$ python3 -q
>>> import numpy as np
>>> import numpy.linalg as la
>>> np.set_printoptions(precision=1, suppress=True, linewidth=160)
>>> X = np.load("block16.npy")
>>> print(X)
[[ 1 -2  1  1]
 [ 0  0  0  2]
 [ 0  0  0  1]
 [ 2  0  0  2]
 [ 2  0  0  1]
 [ 0 -2  1  2]
 [ 2 -2  1  1]]
>>> # rows and columns are dependent
>>> Uu, sv, VT = la.svd(X)
>>> print(np.argmax(sv[:-1] / (sv[1:] + 1e-6)) + 1)
3
>>> M2 = Uu[:, :3] @ np.diag(sv[:3]) @ VT[:3]
>>> print(np.round(la.norm(X - M2, 2), 1), round(sv[3], 1))
0.0 0.0
>>> print(round(float(la.norm(X - M2) / la.norm(X)), 1))
0.0
>>> print(la.matrix_rank(X, rtol=0.05))
3
>>> print(X.mean(axis=0))
[ 1.  -0.9  0.4  1.4]
>>> print(np.unravel_index(np.abs(X).argmax(), X.shape))
(np.int64(0), np.int64(1))
>>> print(np.abs(X).max())
2
>>> print(X - X[0])
[[ 0  0  0  0]
 [-1  2 -1  1]
 [-1  2 -1  0]
 [ 1  2 -1  1]
 [ 1  2 -1  0]
 [-1  0  0  1]
 [ 1  0  0  0]]
>>> print(la.matrix_rank(X))
3
>>> x = np.array([-2, -1, -1, 2])
>>> print(X * x)
[[-2  2 -1  2]
 [ 0  0  0  4]
 [ 0  0  0  2]
 [-4  0  0  4]
 [-4  0  0  2]
 [ 0  2 -1  4]
 [-4  2 -1  2]]
>>> print(la.norm(X @ x) <= la.norm(X, 2) * la.norm(x) + 1e-9)
True
>>> print(np.einsum("ij,j->i", X, x))
[ 1  4  2  0 -2  5 -1]
>>> print(X @ np.ones(4))
[1. 2. 1. 4. 3. 1. 2.]
>>> print((X @ x).argmax())
5
>>> print((X * x).sum(axis=1))
[ 1  4  2  0 -2  5 -1]
>>> print(X @ np.eye(4)[3])
[1. 2. 1. 2. 1. 2. 1.]
>>> m1 = np.loadtxt("run18.csv", delimiter=",")
>>> print(m1.round(1) + 0)
[[ 89.5  68.6 -49.9   6.5]
 [ 80.5  61.8 -45.7   3.5]
 [ 50.   38.5 -30.9  -5. ]
 [ 42.9  33.  -27.3  -6.6]
 [ 38.8  29.8 -25.1  -7.3]
 [ 35.8  27.5 -23.4  -7.8]
 [ 27.3  20.9 -18.7  -8.9]
 [ 21.2  16.1 -15.2  -9.2]
 [ 16.8  12.6 -12.5  -9.1]
 [ 15.8  11.8 -11.9  -9. ]
 [ 11.1   8.2  -8.8  -8.3]
 [  4.1   2.6  -3.6  -5.5]
 [  2.3   1.3  -2.1  -4. ]
 [  1.4   0.6  -1.3  -2.7]
 [ -0.1   0.    0.1   0.2]
 [ -0.3   0.    0.1   0.7]
 [ -0.4   0.1   0.1   1. ]
 [ -0.9   0.4  -0.1   1.5]
 [ -0.9   0.4  -0.1   1.5]
 [ -1.    0.5  -0.2   1.5]
 [ -2.2   0.9  -1.2   0.5]
 [ -2.6   0.9  -1.4   0.1]
 [ -3.2   0.9  -1.8  -0.7]
 [ -4.2   0.8  -2.4  -2. ]
 [ -4.9   0.7  -2.7  -3. ]
 [ -8.8  -0.2  -4.3  -8. ]
 [ -9.2  -0.4  -4.4  -8.6]
 [-27.2  -7.3  -8.5 -31.2]
 [-28.9  -8.1  -8.7 -33.3]
 [-38.7 -12.6 -10.  -45.1]
 [-39.7 -13.1 -10.1 -46.3]
 [-57.9 -21.9 -11.7 -67.3]
 [-59.4 -22.7 -11.8 -69.1]]
>>> # rows and columns are dependent
>>> print(la.lstsq(m1[:-1].T, m1[-1])[2])
3
>>> print(np.allclose(m1[:-1].T @ la.lstsq(m1[:-1].T, m1[-1])[0], m1[-1]))
True
>>> print(np.unique(m1.round(6), axis=0).shape)
(33, 4)
